$ ipython --no-banner

In [1]: import numpy as np

In [2]: import numpy.linalg as la

In [3]: np.set_printoptions(precision=4, suppress=True, linewidth=120, floatmode="fixed")

In [4]: J = np.load("sample2.npy")

In [5]: print(J)
[[-1 -3  3  3 -1  2  0  3]
 [ 2  2  2 -1 -2 -1 -3  2]
 [ 3 -1  1 -2  2 -1 -2 -1]
 [ 0 -3  0  1  1 -3 -3 -3]
 [ 1 -3  0 -2  2  2 -2 -3]
 [ 3  0  1  3  0 -2 -3  2]
 [ 3 -3  2  0 -1 -3  1  0]
 [-1  0  0  0  3 -3 -3 -2]]

In [6]: print(J.shape)
(8, 8)

In [7]: print(la.svd(J, compute_uv=False))
[9.8175 8.3619 6.4922 5.4008 4.7272 2.6698 2.2133 0.0791]

In [8]: print(J - J[0])
[[ 0  0  0  0  0  0  0  0]
 [ 3  5 -1 -4 -1 -3 -3 -1]
 [ 4  2 -2 -5  3 -3 -2 -4]
 [ 1  0 -3 -2  2 -5 -3 -6]
 [ 2  0 -3 -5  3  0 -2 -6]
 [ 4  3 -2  0  1 -4 -3 -1]
 [ 4  0 -1 -3  0 -5  1 -3]
 [ 0  3 -3 -3  4 -5 -3 -5]]

In [9]: print(np.diff(J, axis=0))
[[ 3  5 -1 -4 -1 -3 -3 -1]
 [ 1 -3 -1 -1  4  0  1 -3]
 [-3 -2 -1  3 -1 -2 -1 -2]
 [ 1  0  0 -3  1  5  1  0]
 [ 2  3  1  5 -2 -4 -1  5]
 [ 0 -3  1 -3 -1 -1  4 -2]
 [-4  3 -2  0  4  0 -4 -2]]

In [10]: print(np.count_nonzero(J))
53

In [11]: x0 = np.array([1, 3, 1, 2, -2, -2, -3, 1])

In [12]: target = J @ x0

In [13]: print(target)
[  0  25   0   3 -17  25   1   6]

In [14]: print(np.round(la.solve(J.T, J[4]), 4) + 0)
[0.0000 0.0000 0.0000 0.0000 1.0000 0.0000 0.0000 0.0000]

In [15]: print(la.solve(J, target))
[ 1.0000  3.0000  1.0000  2.0000 -2.0000 -2.0000 -3.0000  1.0000]

In [16]: q, Rm = la.qr(J)

In [17]: print(np.round(q @ Rm, 4) + 0)
[[-1.0000 -3.0000  3.0000  3.0000 -1.0000  2.0000  0.0000  3.0000]
 [ 2.0000  2.0000  2.0000 -1.0000 -2.0000 -1.0000 -3.0000  2.0000]
 [ 3.0000 -1.0000  1.0000 -2.0000  2.0000 -1.0000 -2.0000 -1.0000]
 [ 0.0000 -3.0000  0.0000  1.0000  1.0000 -3.0000 -3.0000 -3.0000]
 [ 1.0000 -3.0000  0.0000 -2.0000  2.0000  2.0000 -2.0000 -3.0000]
 [ 3.0000  0.0000  1.0000  3.0000  0.0000 -2.0000 -3.0000  2.0000]
 [ 3.0000 -3.0000  2.0000  0.0000 -1.0000 -3.0000  1.0000  0.0000]
 [-1.0000  0.0000  0.0000  0.0000  3.0000 -3.0000 -3.0000 -2.0000]]

In [18]: print(np.allclose(Rm.T @ Rm, J.T @ J))
True
